$ python -q
>>> import numpy as np
>>> np.set_printoptions(precision=1, suppress=True, linewidth=100)
>>> J = np.array([[-8, 7, -3, -9], [0, -7, 2, -3], [0, 0, 4, -7], [0, 0, 0, -3]])
>>> J
array([[-8,  7, -3, -9],
       [ 0, -7,  2, -3],
       [ 0,  0,  4, -7],
       [ 0,  0,  0, -3]])
>>> x0 = np.array([3, -2, 0, -4])
>>> rhs = J @ x0
>>> c, lr = np.zeros(4), 1 / np.linalg.norm(J, 2) ** 2
>>> for i in range(10):
...     c -= lr * J.T @ (J @ c - rhs)
...     if i % 2 == 0: print(i, round(np.linalg.norm(J @ c - rhs), 1))
... 
0 23.6
2 9.2
4 5.2
6 4.3
8 4.0
>>> c
array([ 0.7, -2.1,  2. , -2.8])
>>> x0 = np.array([1, -1, -3, 2])
>>> np.linalg.norm(J @ x0) <= np.linalg.norm(J, 2) * np.linalg.norm(x0) + 1e-9
np.True_
>>> J * x0
array([[ -8,  -7,   9, -18],
       [  0,   7,  -6,  -6],
       [  0,   0, -12, -14],
       [  0,   0,   0,  -6]])
>>> O, evecs = np.linalg.qr(J[:, :3])[0], np.linalg.qr(J[:, 3:])[0]
>>> sv = np.linalg.svd(O.T @ evecs, compute_uv=False)
>>> np.degrees(np.arccos(sv.clip(0, 1)))
array([14.3])
>>> sv
array([1.])
>>> round(float(np.linalg.eigvals(J).sum().real), 1)
-14.0
>>> np.einsum("ii->", J)
np.int64(-14)
>>> round(float(np.linalg.det(2 * J)), 1), np.round(np.linalg.det(J), 1)
(-10752.0, np.float64(-672.0))
>>> np.linalg.eigvals(J)
array([-8., -7.,  4., -3.])
>>> np.linalg.matrix_rank(J - J[0, 0] * np.eye(4))
np.int64(3)
>>> J @ J
array([[  64, -105,   26,   99],
       [   0,   49,   -6,   16],
       [   0,    0,   16,   -7],
       [   0,    0,    0,    9]])
>>> arr = np.diag(3 * np.array([1, -1, -1])) + np.array([[2, 2, 0], [-1, 2, -2], [1, -1, -2]])
>>> arr
array([[ 5,  2,  0],
       [-1, -1, -2],
       [ 1, -1, -5]])
>>> np.abs(np.linalg.svd(arr)[2][-1])
array([0.4, 0.9, 0.3])
>>> np.argsort(-np.linalg.norm(arr, axis=0).round(6), kind="stable")[:3]
array([2, 0, 1])
>>> round(np.log10(np.linalg.cond(arr)))
2
>>> np.trace(arr)
np.int64(-1)
>>> np.round(np.sort(np.abs(np.linalg.eigvals(arr))), 1) + 0
array([0. , 4.5, 5.5])
>>> np.allclose(arr, arr.T)
False
>>> arr @ arr
array([[23,  8, -4],
       [-6,  1, 12],
       [ 1,  8, 27]])
>>> assert arr == arr.T
Traceback (most recent call last):
  File "<python-input-31>", line 1, in <module>
    assert arr == arr.T
           ^^^^^^^^^^^^
ValueError: The truth value of an array with more than one element is ambiguous. Use a.any() or a.all()
>>> M = np.vander(np.arange(4) - 3, 4, increasing=True)
>>> M
array([[  1,  -3,   9, -27],
       [  1,  -2,   4,  -8],
       [  1,  -1,   1,  -1],
       [  1,   0,   0,   0]])
>>> np.linalg.norm(M, axis=1).argmax()
np.int64(0)
>>> np.linalg.norm(M, axis=1)
array([28.6,  9.2,  2. ,  1. ])
>>> round(float(np.linalg.norm(M[2], 1)), 1), np.round(np.linalg.norm(M[2], np.inf), 1)
(4.0, np.float64(1.0))
>>> K = np.loadtxt("arr.csv", delimiter=",")
>>> K
array([[-5.9,  7.2,  3.7],
       [-3.5,  8.5,  3.8],
       [ 3.8, -8.4, -3.8],
       [ 8.8, -3.8, -2.9],
       [ 9.4, -2.5, -2.5],
       [ 6. , -7.1, -3.7],
       [ 9. ,  4.5,  0.2],
       [-6.9,  6.4,  3.6],
       [-8.1, -5.8, -0.8],
       [-7.2, -6.8, -1.4],
       [ 5. , -7.8, -3.8],
       [-5.2, -8.2, -2.3],
       [-1.2, -9.3, -3.3],
       [-3.3, -9. , -2.9],
       [ 7.1, -6.1, -3.5],
       [ 9.9,  0.7, -1.4],
       [ 8.3,  5.5,  0.7],
       [ 9.5, -2.1, -2.4],
       [ 8. , -5.1, -3.3],
       [ 3.8, -8.4, -3.8]])
>>> d = np.linalg.norm(K[:, None] - K[None], axis=-1)
>>> d.mean(axis=1).argmax()
np.int64(1)
>>> np.linalg.matrix_rank(d ** 2)
np.int64(3)
>>> d.shape
(20, 20)
>>> Uu, sv, VT = np.linalg.svd(K)
>>> evecs = VT[:(sv > 1e-8).sum()]
>>> rng = np.random.default_rng(97)
>>> x0 = K[4] + 3 * K[19] + rng.integers(2) * np.eye(3)[0]
>>> x0
array([ 20.8, -27.7, -14. ])
>>> np.linalg.matrix_rank(np.vstack([K, x0]))
np.int64(2)
>>> np.diag(evecs.T @ evecs)
array([1. , 0.9, 0.1])
>>> rank = np.linalg.matrix_rank(K)
>>> rank
np.int64(2)
>>> N = np.linalg.svd(K)[2][rank:].T
>>> [int(np.linalg.matrix_rank(K[:i])) for i in range(1, len(K) + 1)]
[1, 2, 2, 2, 2, 2, 2, 2, 2, 2, 2, 2, 2, 2, 2, 2, 2, 2, 2, 2]
>>> np.allclose(K @ N, 0)
True
>>> np.round(N @ N.T, 1) + 0
array([[ 0. , -0.1,  0.1],
       [-0.1,  0.1, -0.3],
       [ 0.1, -0.3,  0.9]])
>>> N.shape
(3, 1)
>>> F = np.load("run12.npy")
>>> F
array([[ 1.9,  0.2,  3.3],
       [ 2. ,  0. ,  3.1],
       [ 2. ,  0. ,  2.9],
       [ 2.1,  0. ,  3. ],
       [ 1.9,  0.1,  3.1],
       [ 2. ,  0.1,  3. ],
       [ 2.1, -0.1,  2.9],
       [ 2.1, -0.1,  3. ],
       [ 0. ,  2.9, -0.1],
       [ 0. ,  3. ,  0.1],
       [ 0.1,  3.2,  0.1],
       [ 0. ,  3.1, -0.2],
       [ 0. ,  3. ,  0. ],
       [-0.2,  3. ,  0. ],
       [ 0.2,  3. ,  0.1],
       [ 0.2,  3. , -0.1],
       [ 2. ,  1.9,  2.1],
       [ 2.1,  2. ,  2.2],
       [ 2. ,  2.1,  1.8],
       [ 1.9,  1.9,  2. ],
       [ 2. ,  2. ,  2.1],
       [ 2.3,  1.7,  2. ],
       [ 2.1,  1.9,  2. ],
       [ 1.9,  2.1,  2.1]])
>>> Xs = (F - F.mean(axis=0)) / F.std(axis=0)
>>> np.argwhere(np.abs(Xs) > 2)
array([], shape=(0, 2), dtype=int64)
>>> c = np.linalg.lstsq(np.delete(Xs, 0, axis=1), Xs[:, 0])[0]
>>> np.abs(c).argmax()
np.int64(1)
>>> A = np.loadtxt("layer19.csv", delimiter=",")
>>> A
array([[-2.4,  0.3, -4.4],
       [ 3. , -2. ,  3.5],
       [-1.9,  4.6, -0.8],
       [ 2.4,  2.7,  3.4],
       [ 3.8, -3.1,  0.9],
       [-2. ,  4.5, -0.7],
       [ 3.5, -1.9, -3. ],
       [-0.3,  4. ,  3. ],
       [-3.6, -1.7,  3. ],
       [-0.9, -1.5,  4.7],
       [-2.6,  2.1,  3.7],
       [ 3.3, -3.7, -0.4],
       [-0.6,  1.3, -4.8],
       [ 1.5, -2.6, -4. ],
       [-2.1,  3.7,  2.6],
       [-1.1,  2.1,  4.4],
       [ 3.1,  1.5, -3.6],
       [ 1.5, -1.5, -4.5],
       [ 3. , -0.3, -4. ],
       [ 1.8, -0.4,  4.7],
       [ 2.3, -2. , -4. ],
       [-4.9,  0.4,  0.9]])
>>> Xs = A - A.mean(axis=1)
Traceback (most recent call last):
  File "<python-input-65>", line 1, in <module>
    Xs = A - A.mean(axis=1)
         ~~^~~~~~~~~~~~~~~~
ValueError: operands could not be broadcast together with shapes (22,3) (22,) 
>>> Xs = A - A.mean(axis=0)
>>> Uu, sv, VT = np.linalg.svd(Xs, full_matrices=False)
>>> VT[0] * np.sign(VT[0, np.abs(VT[0]).argmax()])
array([-0.4,  0.4,  0.8])
>>> np.searchsorted(np.cumsum(sv ** 2) / (sv ** 2).sum(), 0.9) + 1
np.int64(3)
>>> np.round(np.abs(VT[-1]), 1) + 0
array([0.7, 0.7, 0. ])
>>> sv
array([17.4, 13. ,  8.5])
>>> np.round((sv ** 2).sum() ** 2 / (sv ** 4).sum(), 1)
np.float64(2.4)
>>> (np.sign(Uu[:, 0]) == np.sign(Uu[0, 0])).astype(int)
array([1, 0, 0, 0, 1, 0, 1, 0, 0, 0, 0, 1, 1, 1, 0, 0, 1, 1, 1, 0, 1, 0])
>>> W1 = np.array([[-3, -6, -7, 4], [-4, -3, 2, 0], [7, 2, 9, 9]])
>>> c = np.array([1, 0, -1, 1])
>>> H = np.maximum(A @ W1 + c, 0)
>>> (H > 0).astype(int)
array([[0, 1, 0, 0],
       [1, 0, 1, 1],
       [0, 0, 1, 0],
       [1, 0, 1, 1],
       [1, 0, 0, 1],
       [0, 0, 1, 0],
       [0, 0, 0, 0],
       [1, 0, 1, 1],
       [1, 1, 1, 1],
       [1, 1, 1, 1],
       [1, 1, 1, 1],
       [1, 0, 0, 1],
       [0, 0, 0, 0],
       [0, 0, 0, 0],
       [1, 1, 1, 1],
       [1, 1, 1, 1],
       [0, 0, 0, 0],
       [0, 0, 0, 0],
       [0, 0, 0, 0],
       [1, 0, 1, 1],
       [0, 0, 0, 0],
       [1, 1, 1, 0]])
>>> (H > 0).mean(axis=0)
array([0.5, 0.3, 0.5, 0.5])
>>> C = np.array([[1, 0], [0, 0], [0, 1], [1, 1]])
>>> (H @ C).round(6).argmax(axis=1)
array([0, 0, 1, 1, 0, 1, 0, 1, 1, 1, 1, 0, 0, 0, 1, 1, 0, 0, 0, 0, 0, 1])
>>> proj = A @ np.linalg.solve(A.T @ A, A.T)
>>> np.trace(proj)
np.float64(3.0)
>>> np.allclose(proj @ proj, proj)
True
>>> E = np.load("case10.npy")
>>> E
array([[3, 1, 1, 2],
       [2, 3, 1, 1],
       [1, 2, 3, 1],
       [1, 1, 2, 3]])
>>> O, evecs = np.linalg.qr(E[:, :1])[0], np.linalg.qr(E[:, 1:])[0]
>>> sv = np.linalg.svd(O.T @ evecs, compute_uv=False)
>>> (sv > 0.9).sum()
np.int64(1)
>>> np.degrees(np.arccos(sv.clip(0, 1)))
array([25.7])
>>> sv
array([0.9])
>>> Uu, sv, VT = np.linalg.svd(E, full_matrices=False)
>>> np.abs(Uu[:, 0]).round(6).argmax()
np.int64(0)
>>> np.round(VT @ VT.T, 1) + 0
array([[1., 0., 0., 0.],
       [0., 1., 0., 0.],
       [0., 0., 1., 0.],
       [0., 0., 0., 1.]])
>>> np.round(Uu.T @ Uu, 1) + 0
array([[1., 0., 0., 0.],
       [0., 1., 0., 0.],
       [0., 0., 1., 0.],
       [0., 0., 0., 1.]])
>>> np.round(Uu.T @ E @ VT.T, 1) + 0
array([[7. , 0. , 0. , 0. ],
       [0. , 2.2, 0. , 0. ],
       [0. , 0. , 2.2, 0. ],
       [0. , 0. , 0. , 1. ]])
>>> round(float(np.linalg.det(2 * E)), 1), round(np.linalg.det(E), 1)
(560.0, np.float64(35.0))
>>> np.einsum("ii->", E)
np.int64(12)
>>> np.linalg.eigvals(E)
array([7.+0.j, 1.+0.j, 2.+1.j, 2.-1.j])
>>> A2 = np.linalg.inv(E)
>>> A2
array([[ 0.5, -0.1,  0.1, -0.3],
       [-0.3,  0.5, -0.1,  0.1],
       [ 0.1, -0.3,  0.5, -0.1],
       [-0.1,  0.1, -0.3,  0.5]])
>>> np.round(np.linalg.slogdet(E)[0], 1)
np.float64(1.0)
>>> np.linalg.det(E) * A2
array([[ 17.,  -4.,   3., -11.],
       [-11.,  17.,  -4.,   3.],
       [  3., -11.,  17.,  -4.],
       [ -4.,   3., -11.,  17.]])
>>> round(float(np.linalg.det(E) * np.linalg.det(A2)), 1)
1.0
>>> np.round(E @ A2, 1) + 0
array([[1., 0., 0., 0.],
       [0., 1., 0., 0.],
       [0., 0., 1., 0.],
       [0., 0., 0., 1.]])
>>> (np.abs(A2) > 1e-9).astype(int)
array([[1, 1, 1, 1],
       [1, 1, 1, 1],
       [1, 1, 1, 1],
       [1, 1, 1, 1]])
>>> np.linalg.inv(A2)
array([[3., 1., 1., 2.],
       [2., 3., 1., 1.],
       [1., 2., 3., 1.],
       [1., 1., 2., 3.]])
>>> m1 = np.load("a.npy")
>>> m1
array([[ -9.6,  -0.2,   2.5],
       [  4.8,   1.5,   2.3],
       [ -0.4,   0.7,   2.4],
       [  2.4,   4.7,   2.9],
       [  2.7,  -2.1,   1.5],
       [-11.6,  -4.1,  -3.1],
       [ -0.6,  -0.6,   0.4],
       [ -2. ,   4. ,   2.4],
       [ -6.8,   0.3,   0.1],
       [ -0.9,   1.3,   1.8],
       [  1. ,  -3.5,   1.5],
       [ -5.3,  -3.1,  -1.8],
       [ -9. ,  -3. ,   1.7],
       [ -3.9,   1.6,   0.1],
       [  1.1,  -3.4,  -0.3],
       [  1.4,   1.9,   4.2],
       [ 10.8,  -0.3,  -3.7],
       [  7.1,  -0.2,  -2.4]])
>>> C = m1[[2, 15]].astype(float)
>>> for _ in range(6):
...     idx = np.linalg.norm(m1[:, None] - C, axis=-1).argmin(axis=1)
...     C = np.array([m1[idx == j].mean(axis=0) for j in range(2)])
... 
>>> idx
array([0, 1, 0, 1, 1, 0, 0, 0, 0, 0, 0, 0, 0, 0, 0, 1, 1, 1])
>>> C
array([[-4. , -0.8,  0.6],
       [ 4.9,  0.9,  0.8]])
>>> C[1] - C[0]
array([8.9, 1.8, 0.2])
>>> np.abs(C[1] - C[0]).argmax()
np.int64(0)
>>> np.bincount(idx)
array([12,  6])
>>> A2 = np.c_[m1[:, :1] @ np.array([[-1]]), np.array([1, 3, 0, 3, 2, 2, 1, 2, 1, 0, 2, 2, 2, 0, 3, 3, 0, 1])]
>>> A2
array([[  9.6,   1. ],
       [ -4.8,   3. ],
       [  0.4,   0. ],
       [ -2.4,   3. ],
       [ -2.7,   2. ],
       [ 11.6,   2. ],
       [  0.6,   1. ],
       [  2. ,   2. ],
       [  6.8,   1. ],
       [  0.9,   0. ],
       [ -1. ,   2. ],
       [  5.3,   2. ],
       [  9. ,   2. ],
       [  3.9,   0. ],
       [ -1.1,   3. ],
       [ -1.4,   3. ],
       [-10.8,   0. ],
       [ -7.1,   1. ]])
>>> np.round(np.linalg.lstsq(m1, A2[:, 0])[0], 1) + 0
array([-1.,  0.,  0.])
>>> np.linalg.matrix_rank(A2)
np.int64(2)
